$ ipython --no-banner

In [1]: import numpy as np

In [2]: import numpy.linalg as la

In [3]: np.set_printoptions(suppress=True, linewidth=100)

In [4]: X = np.loadtxt("layer19.csv", delimiter=",")

In [5]: X
Out[5]: 
array([[0., 0., 0., 0., 0., 0., 0.],
       [0., 2., 0., 0., 0., 0., 0.],
       [0., 0., 2., 0., 0., 0., 0.],
       [0., 0., 0., 2., 0., 0., 0.],
       [0., 0., 0., 0., 0., 0., 0.],
       [0., 0., 0., 0., 0., 0., 0.],
       [0., 0., 0., 0., 0., 0., 0.]])

In [6]: X[:, 0] @ X[:, 5]
Out[6]: np.float64(0.0)

In [7]: U, sig, Vh = la.svd(X)

In [8]: vecs = Vh[:(sig > 1e-8).sum()]

In [9]: rng = np.random.default_rng(79742)

In [10]: x0 = X[4] + 5 * X[2] + rng.integers(2) * np.eye(7)[0]

In [11]: x0
Out[11]: array([ 1.,  0., 10.,  0.,  0.,  0.,  0.])

In [12]: np.allclose(vecs.T @ vecs @ x0, x0)
Out[12]: False

In [13]: np.diag(vecs.T @ vecs)
Out[13]: array([0., 1., 1., 1., 0., 0., 0.])

In [14]: vecs.T @ vecs
Out[14]: 
array([[0., 0., 0., 0., 0., 0., 0.],
       [0., 1., 0., 0., 0., 0., 0.],
       [0., 0., 1., 0., 0., 0., 0.],
       [0., 0., 0., 1., 0., 0., 0.],
       [0., 0., 0., 0., 0., 0., 0.],
       [0., 0., 0., 0., 0., 0., 0.],
       [0., 0., 0., 0., 0., 0., 0.]])

In [15]: ev, vecs = la.eigh(X)

In [16]: (ev > 1e-8).sum(), (ev < -1e-8).sum()
Out[16]: (np.int64(3), np.int64(0))

In [17]: np.unique(ev.round(6) + 0, return_counts=True)[1]
Out[17]: array([4, 3])

In [18]: np.round(la.eigvalsh(X @ X), 2)
Out[18]: array([0., 0., 0., 0., 4., 4., 4.])

In [19]: np.round(la.svd(X, compute_uv=False), 2)
Out[19]: array([2., 2., 2., 0., 0., 0., 0.])

In [20]: vecs.T @ vecs
Out[20]: 
array([[1., 0., 0., 0., 0., 0., 0.],
       [0., 1., 0., 0., 0., 0., 0.],
       [0., 0., 1., 0., 0., 0., 0.],
       [0., 0., 0., 1., 0., 0., 0.],
       [0., 0., 0., 0., 1., 0., 0.],
       [0., 0., 0., 0., 0., 1., 0.],
       [0., 0., 0., 0., 0., 0., 1.]])

In [21]: np.abs(np.diag(la.qr(X)[1])) > 1e-9
Out[21]: array([False,  True,  True,  True, False, False, False])

In [22]: round(float(np.trace(la.pinv(X) @ X)), 2)
Out[22]: 3.0

In [23]: F = np.load("test11.npy")

In [24]: F.round(2)
Out[24]: 
array([[ 0.75, -0.05,  0.25,  0.35,  0.35,  0.35],
       [-0.05,  0.99,  0.05,  0.07,  0.07,  0.07],
       [ 0.25,  0.05,  0.75, -0.35, -0.35, -0.35],
       [ 0.35,  0.07, -0.35,  0.51, -0.49, -0.49],
       [ 0.35,  0.07, -0.35, -0.49,  0.51, -0.49],
       [ 0.35,  0.07, -0.35, -0.49, -0.49,  0.51]])

In [25]: # keeps lengths

In [26]: x0 = np.array([1, 2, -2, -3, -1, 2])

In [27]: 6 - la.matrix_rank(F - np.eye(6), tol=1e-8)
Out[27]: np.int64(5)

In [28]: np.round(np.abs(la.eigvals(F)), 2)
Out[28]: array([1., 1., 1., 1., 1., 1.])

In [29]: np.round(la.svd(F, compute_uv=False), 2)
Out[29]: array([1., 1., 1., 1., 1., 1.])

In [30]: np.round(la.norm(F, axis=0), 2)
Out[30]: array([1., 1., 1., 1., 1., 1.])

In [31]: np.round(np.sort(np.abs(la.eigvals(F))), 2)
Out[31]: array([1., 1., 1., 1., 1., 1.])

In [32]: np.round((F + F.T) / 2, 2)
Out[32]: 
array([[ 0.75, -0.05,  0.25,  0.35,  0.35,  0.35],
       [-0.05,  0.99,  0.05,  0.07,  0.07,  0.07],
       [ 0.25,  0.05,  0.75, -0.35, -0.35, -0.35],
       [ 0.35,  0.07, -0.35,  0.51, -0.49, -0.49],
       [ 0.35,  0.07, -0.35, -0.49,  0.51, -0.49],
       [ 0.35,  0.07, -0.35, -0.49, -0.49,  0.51]])

In [33]: round(float(np.abs(la.eigvals(F)).max()), 2)
Out[33]: 1.0

In [34]: round(float(la.det(F)), 2)
Out[34]: -1.0

In [35]: np.trace(F)
Out[35]: np.float64(4.0)
